% python3 -q
>>> import numpy as np
>>> np.set_printoptions(precision=2, suppress=True, linewidth=200, legacy="1.25")
>>> m1 = np.loadtxt("run10.csv", delimiter=",")
>>> print(m1)
[[-0.38  3.03 -3.96]
 [-0.19 -3.98 -3.02]
 [-4.98 -0.08  0.42]]
>>> rng = np.random.default_rng(210)
>>> out = m1 + rng.integers(-2, 3, (3, 1)) @ rng.integers(-2, 3, (1, 3))
>>> print(out)
[[-1.38  3.03 -3.96]
 [ 0.81 -3.98 -3.02]
 [-3.98 -0.08  0.42]]
>>> print(np.linalg.matrix_rank(out - m1, tol=1e-8))
1
>>> print(np.linalg.svd(out - m1, compute_uv=False))
[1.73 0.   0.  ]
>>> print(out - m1)
[[-1.  0.  0.]
 [ 1.  0.  0.]
 [ 1.  0.  0.]]
>>> data = np.loadtxt("arr.csv", delimiter=",")
>>> print(data)
[[-1.52  0.18 -0.43 -0.57  2.76]
 [ 0.18 -3.25 -0.03 -0.42  1.  ]
 [-0.43 -0.03  3.27 -1.87  0.46]
 [-0.57 -0.42 -1.87 -0.87  0.99]
 [ 2.76  1.    0.46  0.99  2.37]]
>>> # equal to its transpose
>>> vals, evecs = np.linalg.eigh(data)
>>> print(vals.sum(), round(np.trace(data), 2))
0.0 0.0
>>> print(vals)
[-4.   -3.   -0.99  3.99  4.  ]
>>> print(np.linalg.svd(data, compute_uv=False))
[4.   4.   3.99 3.   0.99]
>>> print(np.round(np.linalg.eigvalsh(data + 4 * np.eye(5)), 2) + 0)
[0.   1.   3.01 7.99 8.  ]
>>> print(np.unique(vals.round(6) + 0, return_counts=True)[1])
[1 1 1 1 1]
>>> print((vals > 1e-8).sum(), (vals < -1e-8).sum())
2 3
>>> print(np.round(evecs.T @ evecs, 2) + 0)
[[1. 0. 0. 0. 0.]
 [0. 1. 0. 0. 0.]
 [0. 0. 1. 0. 0.]
 [0. 0. 0. 1. 0.]
 [0. 0. 0. 0. 1.]]
>>> print(np.linalg.eigvalsh(data @ data))
[ 0.99  9.01 15.96 16.01 16.02]
>>> print(round(np.linalg.eigvalsh(data).min(), 2))
-4.0
>>> print(np.all(np.linalg.eigvalsh(data) > 0))
False
>>> print([round(float(np.linalg.det(data[:i, :i])), 2) + 0 for i in range(1, 6)])
[-1.52, 4.91, 16.65, -23.83, -190.98]
>>> P = np.triu(np.array([[0, 3, 0, 0, 1],
...     [3, 3, 3, 3, 0],
...     [3, 2, 2, 0, 3],
...     [0, 0, 2, 1, 1],
...     [1, 2, 2, 3, 2]]), 1) + np.eye(5)
>>> out = P @ data @ np.linalg.inv(P)
>>> print(round(float(np.trace(out)), 2), np.round(np.trace(data), 2))
0.0 0.0
>>> print(np.round(np.poly(out), 2) + 0)
[  1.     0.   -29.   -11.93 207.89 190.98]
>>> print(np.linalg.matrix_rank(out))
5
>>> labels = rng.integers(0, 3, 3)
>>> mat = np.triu((labels[:, None] == labels) & (rng.random((3, 3)) < 0.8), 1).astype(int)
>>> mat += mat.T
>>> print(mat)
[[0 0 0]
 [0 0 0]
 [0 0 0]]
>>> print(np.round(np.linalg.det(data), 2))
-190.98
>>> print(round(float(np.trace(data)), 2))
0.0
>>> print(np.allclose(data @ data.T, data.T @ data))
True
>>> np.linalg.determinant(data)
Traceback (most recent call last):
  File "<python-input-37>", line 1, in <module>
    np.linalg.determinant(data)
    ^^^^^^^^^^^^^^^^^^^^^
AttributeError: module 'numpy.linalg' has no attribute 'determinant'
>>> assert data == data.T
Traceback (most recent call last):
  File "<python-input-38>", line 1, in <module>
    assert data == data.T
           ^^^^^^^^^^^^^^
ValueError: The truth value of an array with more than one element is ambiguous. Use a.any() or a.all()
